$ ipython --no-banner

In [1]: import numpy as np

In [2]: from numpy import linalg as LA

In [3]: np.set_printoptions(precision=2, suppress=True, linewidth=160, floatmode="fixed")

In [4]: mat = np.load("sample0.npy")

In [5]: mat
Out[5]: 
array([[0, 3, 3, 0, 1, 2],
       [0, 3, 1, 0, 3, 2],
       [0, 0, 2, 3, 0, 1],
       [0, 0, 0, 1, 2, 1],
       [0, 0, 0, 0, 3, 0],
       [0, 0, 0, 0, 0, 0]])

In [6]: rng = np.random.default_rng(69126)

In [7]: z = rng.permutation(6)

In [8]: print(z)
[4 1 5 3 2 0]

In [9]: B = mat[z][:, z]

In [10]: B
Out[10]: 
array([[3, 0, 0, 0, 0, 0],
       [3, 3, 2, 0, 1, 0],
       [0, 0, 0, 0, 0, 0],
       [2, 0, 1, 1, 0, 0],
       [0, 0, 1, 3, 2, 0],
       [1, 3, 2, 0, 3, 0]])

In [11]: np.trace(B)
Out[11]: np.int64(9)

In [12]: np.sort(np.abs(LA.eigvals(B)))
Out[12]: array([0.00, 0.00, 1.00, 2.00, 3.00, 3.00])

In [13]: np.allclose(B, mat)
Out[13]: False

In [14]: print(np.diag(B))
[3 3 0 1 2 0]

In [15]: M = np.load("block15.npy")

In [16]: M
Out[16]: 
array([[ 0.00,  2.00,  0.00],
       [ 2.00,  2.00,  2.00],
       [ 0.00,  2.00, -4.00]])

In [17]: P = np.triu(np.array([[2, 0, 0], [2, 1, 1], [3, 3, 0]]), 1) + np.eye(3)

In [18]: B = P @ M @ LA.inv(P)

In [19]: print(np.poly(B))
[  1.00   2.00 -16.00 -16.00]

In [20]: print(LA.matrix_rank(B))
3

In [21]: print(round(LA.det(B), 2))
16.0

In [22]: A = np.load("layer19.npy")

In [23]: A
Out[23]: 
array([[ 0.92, -0.33, -0.36],
       [-0.33, -0.33, -1.45],
       [-0.36, -1.45, -0.58]])

In [24]: u = np.array([2, 3])

In [25]: np.convolve(A[2], u)
Out[25]: array([-0.72, -3.98, -5.51, -1.74])

In [26]: np.array([np.convolve(row, u, "same") for row in A])
Out[26]: 
array([[ 1.84,  2.10, -1.71],
       [-0.66, -1.65, -3.89],
       [-0.72, -3.98, -5.51]])

In [27]: np.correlate(A[2], A[1], "full")
Out[27]: array([0.52, 2.22, 1.44, 0.67, 0.19])

In [28]: X = np.minimum.outer(np.arange(1, 4), np.arange(1, 4)) * 3

In [29]: X
Out[29]: 
array([[3, 3, 3],
       [3, 6, 6],
       [3, 6, 9]])

In [30]: z = rng.permutation(3)

In [31]: B = X[:, z] * rng.choice([-1, 1], 3)

In [32]: B
Out[32]: 
array([[ 3, -3,  3],
       [ 3, -6,  6],
       [ 3, -9,  6]])

In [33]: Uu, _, VT = LA.svd(X.T @ B)

In [34]: np.round(LA.lstsq(X, B)[0], 2) + 0
Out[34]: 
array([[ 1.00,  0.00,  0.00],
       [ 0.00,  0.00,  1.00],
       [ 0.00, -1.00,  0.00]])

In [35]: z
Out[35]: array([0, 2, 1])

In [36]: feats = np.load("out18.npy")

In [37]: print(feats)
[[0.00 0.00 0.00 5.00 2.00]
 [0.00 0.00 0.00 5.00 2.00]
 [0.00 0.00 0.00 5.00 7.00]
 [5.00 5.00 5.00 0.00 0.00]
 [2.00 2.00 7.00 0.00 0.00]]

In [38]: Uu, s, VT = LA.svd(feats, full_matrices=False)

In [39]: Uu.shape, s.shape, VT.shape
Out[39]: ((5, 5), (5,), (5, 5))

In [40]: (s > 1e-8).sum()
Out[40]: np.int64(4)

In [41]: np.round(VT @ VT.T, 2) + 0
Out[41]: 
array([[1.00, 0.00, 0.00, 0.00, 0.00],
       [0.00, 1.00, 0.00, 0.00, 0.00],
       [0.00, 0.00, 1.00, 0.00, 0.00],
       [0.00, 0.00, 0.00, 1.00, 0.00],
       [0.00, 0.00, 0.00, 0.00, 1.00]])

In [42]: np.cumsum(s ** 2) / np.sum(s ** 2)
Out[42]: array([0.46, 0.92, 0.96, 1.00, 1.00])

In [43]: s.round(2) + 0
Out[43]: array([11.03, 11.03,  3.20,  3.20,  0.00])
